>>> import numpy as np
>>> from numpy import linalg as LA
>>> np.set_printoptions(precision=2, suppress=True, linewidth=140, floatmode="fixed")
>>> X = np.loadtxt("block3.csv", delimiter=",")
>>> print(X)
[[ 0.00  6.00  3.00 14.00  0.00  0.00]
 [ 0.00  3.00  1.00 15.00  2.00  0.00]
 [ 0.00  9.00  0.00 21.00  0.00  0.00]
 [ 0.00 11.00  0.00 11.00  0.00  0.00]
 [ 0.00  5.00  3.00  9.00  0.00  0.00]
 [ 0.00  8.00  0.00 12.00  4.00  0.00]
 [ 0.00  5.00  1.00  5.00  3.00  0.00]
 [ 0.00 10.00  0.00 22.00  0.00  0.00]
 [ 0.00  7.00  0.00 11.00  2.00  0.00]
 [ 0.00  0.00  4.00 11.00  3.00  0.00]
 [ 0.00  7.00  0.00  7.00  7.00  0.00]
 [ 0.00  8.00  1.00 20.00  0.00  0.00]
 [ 0.00  0.00  6.00 10.00  1.00  1.00]
 [ 0.00  6.00  3.00 14.00  0.00  0.00]
 [ 0.00 10.00  0.00 14.00  0.00  0.00]
 [ 0.00  9.00  0.00 13.00  0.00  0.00]
 [ 0.00  0.00  2.00 12.00  5.00  0.00]
 [ 0.00  6.00  0.00  6.00  5.00  0.00]]
>>> print(X.sum(axis=0))
[  0.00 110.00  24.00 227.00  32.00   1.00]
>>> print(X.mean(axis=0))
[ 0.00  6.11  1.33 12.61  1.78  0.06]
>>> print(LA.svd(X, compute_uv=False))
[63.36 13.76 10.71  5.93  0.73  0.00]
>>> rk = LA.matrix_rank(X)
>>> print(rk)
5
>>> N = LA.svd(X)[2][rk:].T
>>> print([int(LA.matrix_rank(np.delete(X, i, axis=0))) for i in range(18)])
[5, 5, 5, 5, 5, 5, 5, 5, 5, 5, 5, 5, 4, 5, 5, 5, 5, 5]
>>> print(LA.matrix_rank(X.T @ X), LA.matrix_rank(X @ X.T))
5 5
>>> print(N[:, 0] / N[np.abs(N[:, 0]).round(6).argmax(), 0])
[1.00 0.00 0.00 0.00 0.00 0.00]
>>> print(N @ N.T)
[[1.00 0.00 0.00 0.00 0.00 0.00]
 [0.00 0.00 0.00 0.00 0.00 0.00]
 [0.00 0.00 0.00 0.00 0.00 0.00]
 [0.00 0.00 0.00 0.00 0.00 0.00]
 [0.00 0.00 0.00 0.00 0.00 0.00]
 [0.00 0.00 0.00 0.00 0.00 0.00]]
>>> print([int(LA.matrix_rank(X[:i])) for i in range(1, len(X) + 1)])
[1, 2, 3, 4, 4, 4, 4, 4, 4, 4, 4, 4, 5, 5, 5, 5, 5, 5]
>>> print(N.shape)
(6, 1)
>>> print(np.allclose(X @ N, 0))
True
>>> vec = np.array([-2, 2, 2, -1, -2, 0])
>>> print((X * vec).sum(axis=1))
[  4.00 -11.00  -3.00  11.00   7.00  -4.00   1.00  -2.00  -1.00  -9.00  -7.00  -2.00   0.00   4.00   6.00   5.00 -18.00  -4.00]
>>> print(LA.norm(X @ vec) <= LA.norm(X, 2) * LA.norm(vec) + 1e-9)
True
>>> print(X @ (2 * vec))
[  8.00 -22.00  -6.00  22.00  14.00  -8.00   2.00  -4.00  -2.00 -18.00 -14.00  -4.00   0.00   8.00  12.00  10.00 -36.00  -8.00]
>>> print((X @ vec).argmax())
3
>>> m1 = np.load("out16.npy")
>>> print(m1)
[[ -6.49   3.04  -1.37  -8.95   5.85  -0.91]
 [ -7.34   3.44  -0.80 -10.27   6.83  -1.34]
 [ 12.08  -6.18   1.30  19.24 -12.43   2.00]
 [ -3.09   2.23  -0.39  -4.00   2.74  -0.35]
 [  2.71  -1.57   0.70   4.42  -3.09   0.88]
 [-11.56   5.69  -2.24 -17.61  11.89  -1.96]
 [  4.49  -2.45   1.03   6.90  -4.69   0.61]
 [ -3.95   2.12  -0.60  -5.37   3.50  -0.73]
 [  4.17  -1.65   0.63   5.34  -3.29   0.75]
 [  4.10  -2.49   0.16   6.98  -4.86   0.19]
 [ 10.04  -4.50   1.78  15.35 -10.09   1.89]
 [  3.46  -1.96   0.59   4.16  -3.25   0.80]
 [ -4.29   2.58  -0.63  -7.37   4.31  -1.02]
 [ -0.69  -0.16   0.29  -0.93   0.49  -0.21]
 [  1.38  -0.40  -0.05   3.10  -1.84   0.40]
 [ -7.84   4.16  -1.08 -11.97   7.63  -1.82]
 [  5.86  -2.89   1.43   8.82  -6.39   1.31]
 [  8.79  -4.10   1.60  12.81  -8.65   1.34]
 [  1.63  -0.84   0.28   3.36  -1.77   0.82]
 [  2.53  -1.49   1.08   3.72  -2.64   0.54]
 [ -4.03   2.13  -0.99  -6.59   3.86  -1.14]
 [ -6.48   2.52  -1.23  -9.31   5.99  -1.10]
 [  5.37  -3.03   0.83   8.70  -5.88   0.70]
 [-13.51   6.89  -2.28 -20.20  13.02  -2.33]
 [ -5.48   3.30  -1.51  -8.63   5.56  -1.14]
 [ -8.52   4.12  -1.79 -12.89   8.78  -2.05]
 [  2.76  -1.44   0.47   3.93  -2.84   0.29]
 [ 12.73  -6.25   1.77  18.92 -12.84   1.56]]
>>> Xs = m1 - m1.mean(axis=0)
>>> V = LA.svd(Xs)[2][:1]
>>> M2 = Xs - Xs @ V.T @ V
>>> print((Xs @ V.T).std(axis=0))
[14.70]
>>> print(round(LA.norm(M2) / LA.norm(Xs), 2))
0.04
>>> print(LA.norm(M2, axis=1).round(6).argmax())
9
>>> C2 = np.cov(m1, rowvar=False)
>>> print(np.polyfit(m1[:, 0], m1[:, 5], 1))
[ 0.17 -0.06]
>>> print(round(np.corrcoef(m1[:, 0], m1[:, 5])[0, 1], 2))
0.97
>>> print(LA.eigvalsh(C2)[::-1])
[224.03   0.15   0.12   0.09   0.06   0.03]
>>> print(np.argwhere(np.triu(np.abs(np.corrcoef(m1.T)) > 0.8, 1)))
[[0 1]
 [0 2]
 [0 3]
 [0 4]
 [0 5]
 [1 2]
 [1 3]
 [1 4]
 [1 5]
 [2 3]
 [2 4]
 [2 5]
 [3 4]
 [3 5]
 [4 5]]
>>> print(np.argsort(-m1.std(axis=0).round(6), kind="stable"))
[3 0 4 1 5 2]
>>> M2 = np.c_[m1[:, :2] @ np.array([[-2, 2], [0, 0]]), np.array([1, 1, 2, 2, 2, 1, 2, 1, 0, 2, 0, 2, 0, 0, 0, 1, 0, 1, 2, 0, 1, 2, 2, 0, 1, 2, 2, 1])]
>>> print(M2)
[[ 12.98 -12.98   1.00]
 [ 14.68 -14.68   1.00]
 [-24.16  24.16   2.00]
 [  6.18  -6.18   2.00]
 [ -5.42   5.42   2.00]
 [ 23.12 -23.12   1.00]
 [ -8.98   8.98   2.00]
 [  7.90  -7.90   1.00]
 [ -8.34   8.34   0.00]
 [ -8.20   8.20   2.00]
 [-20.08  20.08   0.00]
 [ -6.92   6.92   2.00]
 [  8.58  -8.58   0.00]
 [  1.38  -1.38   0.00]
 [ -2.76   2.76   0.00]
 [ 15.68 -15.68   1.00]
 [-11.72  11.72   0.00]
 [-17.58  17.58   1.00]
 [ -3.26   3.26   2.00]
 [ -5.06   5.06   0.00]
 [  8.06  -8.06   1.00]
 [ 12.96 -12.96   2.00]
 [-10.74  10.74   2.00]
 [ 27.02 -27.02   0.00]
 [ 10.96 -10.96   1.00]
 [ 17.04 -17.04   2.00]
 [ -5.52   5.52   2.00]
 [-25.46  25.46   1.00]]
>>> print(np.round(LA.lstsq(m1, M2[:, 0])[0], 2) + 0)
[-2.00  0.00  0.00  0.00  0.00  0.00]
>>> print(LA.matrix_rank(M2))
2
>>> print(np.round(LA.norm(M2 - m1 @ LA.lstsq(m1, M2)[0], axis=0), 2) + 0)
[0.00 0.00 6.00]
>>> print(LA.matrix_rank(np.c_[m1, M2]))
7
>>> E = np.loadtxt("arr.csv", delimiter=",")
>>> print(E)
[[ 2.02 -3.00  3.00  3.00 -3.00  3.00  1.00 -2.00  1.00]
 [-3.00 -2.98  1.00  1.00 -1.00  0.00  0.00 -2.00 -3.00]
 [ 3.00  2.00  1.02  3.00 -1.00 -3.00  0.00  2.00  0.00]
 [-1.00  0.00  2.00 -0.98  3.00 -2.00 -2.00 -2.00 -2.00]
 [-2.00  2.00  0.00 -2.00  3.02  0.00 -3.00  0.00 -2.00]
 [ 0.00  0.00  3.00 -3.00  2.00 -0.98 -2.00 -3.00 -3.00]
 [ 3.00 -2.00  3.00  0.00 -3.00 -3.00 -1.98  1.00 -2.00]
 [-1.00 -1.00  0.00 -1.00 -1.00 -3.00  2.00 -2.98 -1.00]
 [ 2.00 -3.00  3.00  3.00 -3.00  3.00  1.00 -2.00  1.02]]
>>> print(LA.norm(E, axis=1).argmax())
0
>>> print(LA.norm(E, axis=1))
[7.42 5.82 6.09 5.56 5.84 6.71 6.99 5.18 7.42]
>>> print(round(float(LA.norm(E, 1)), 2), round(LA.norm(E, np.inf), 2))
20.02 21.02
>>> w1 = np.array([[2, 0, 0, 1],
...     [1, 2, 0, 1],
...     [1, 1, 1, 2],
...     [3, 0, 0, 0],
...     [2, 0, 0, 1],
...     [0, 1, 0, 3],
...     [1, 3, 3, 2],
...     [1, 0, 2, 2],
...     [0, 1, 1, 0]])
>>> beta = np.array([0, 0, 1, 0])
>>> act = np.maximum(E @ w1 + beta, 0)
>>> print((act > 0).mean(axis=0))
[0.44 0.33 0.44 0.33]
>>> print((act > 0).astype(int))
[[1 1 1 1]
 [0 0 0 0]
 [1 1 1 1]
 [0 0 0 0]
 [0 0 0 0]
 [0 0 0 0]
 [1 0 0 0]
 [0 0 1 0]
 [1 1 1 1]]
>>> print(act)
[[ 6.04  4.00  4.00  9.02]
 [ 0.00  0.00  0.00  0.00]
 [18.02  2.02  6.02  1.04]
 [ 0.00  0.00  0.00  0.00]
 [ 0.00  0.00  0.00  0.00]
 [ 0.00  0.00  0.00  0.00]
 [ 0.02  0.00  0.00  0.00]
 [ 0.00  0.00  0.04  0.00]
 [ 6.00  4.02  4.02  9.00]]
>>> C = np.array([[1, 0], [2, -2], [0, 0], [-1, -2]])
>>> print(act @ C)
[[  5.02 -26.04]
 [  0.00   0.00]
 [ 21.02  -6.12]
 [  0.00   0.00]
 [  0.00   0.00]
 [  0.00   0.00]
 [  0.02   0.00]
 [  0.00   0.00]
 [  5.04 -26.04]]
>>> t = np.radians(120)
>>> R = np.eye(9)
>>> R[3, 3] = R[1, 1] = np.cos(t)
>>> R[3, 1], R[1, 3] = -np.sin(t), np.sin(t)
>>> print(R)
[[ 1.00  0.00  0.00  0.00  0.00  0.00  0.00  0.00  0.00]
 [ 0.00 -0.50  0.00  0.87  0.00  0.00  0.00  0.00  0.00]
 [ 0.00  0.00  1.00  0.00  0.00  0.00  0.00  0.00  0.00]
 [ 0.00 -0.87  0.00 -0.50  0.00  0.00  0.00  0.00  0.00]
 [ 0.00  0.00  0.00  0.00  1.00  0.00  0.00  0.00  0.00]
 [ 0.00  0.00  0.00  0.00  0.00  1.00  0.00  0.00  0.00]
 [ 0.00  0.00  0.00  0.00  0.00  0.00  1.00  0.00  0.00]
 [ 0.00  0.00  0.00  0.00  0.00  0.00  0.00  1.00  0.00]
 [ 0.00  0.00  0.00  0.00  0.00  0.00  0.00  0.00  1.00]]
>>> M2 = E @ R.T
>>> print(M2)
[[ 2.02  4.10  3.00  1.10 -3.00  3.00  1.00 -2.00  1.00]
 [-3.00  2.36  1.00  2.08 -1.00  0.00  0.00 -2.00 -3.00]
 [ 3.00  1.60  1.02 -3.23 -1.00 -3.00  0.00  2.00  0.00]
 [-1.00 -0.85  2.00  0.49  3.00 -2.00 -2.00 -2.00 -2.00]
 [-2.00 -2.73  0.00 -0.73  3.02  0.00 -3.00  0.00 -2.00]
 [ 0.00 -2.60  3.00  1.50  2.00 -0.98 -2.00 -3.00 -3.00]
 [ 3.00  1.00  3.00  1.73 -3.00 -3.00 -1.98  1.00 -2.00]
 [-1.00 -0.37  0.00  1.37 -1.00 -3.00  2.00 -2.98 -1.00]
 [ 2.00  4.10  3.00  1.10 -3.00  3.00  1.00 -2.00  1.02]]
>>> print(np.allclose(E @ E.T, M2 @ M2.T))
True
>>> print(np.allclose(LA.norm(E, axis=1), LA.norm(M2, axis=1)))
True
>>> print(np.abs(M2 - E).max(axis=0))
[0.00 7.10 0.00 6.23 0.00 0.00 0.00 0.00 0.00]
>>> print(LA.svd(E, compute_uv=False), LA.svd(M2, compute_uv=False))
[12.26  9.71  7.94  5.58  3.85  3.36  1.36  0.63  0.01] [12.26  9.71  7.94  5.58  3.85  3.36  1.36  0.63  0.01]
>>> print((M2 + M2.T) / 2)
[[ 2.02  0.55  3.00  0.05 -2.50  1.50  2.00 -1.50  1.50]
 [ 0.55  2.36  1.30  0.62 -1.87 -1.30  0.50 -1.18  0.55]
 [ 3.00  1.30  1.02 -0.62 -0.50  0.00  1.50  1.00  1.50]
 [ 0.05  0.62 -0.62  0.49  1.13 -0.25 -0.13 -0.32 -0.45]
 [-2.50 -1.87 -0.50  1.13  3.02  1.00 -3.00 -0.50 -2.50]
 [ 1.50 -1.30  0.00 -0.25  1.00 -0.98 -2.50 -3.00  0.00]
 [ 2.00  0.50  1.50 -0.13 -3.00 -2.50 -1.98  1.50 -0.50]
 [-1.50 -1.18  1.00 -0.32 -0.50 -3.00  1.50 -2.98 -1.50]
 [ 1.50  0.55  1.50 -0.45 -2.50  0.00 -0.50 -1.50  1.02]]
>>> print(np.allclose(M2 @ M2.T, M2.T @ M2))
False
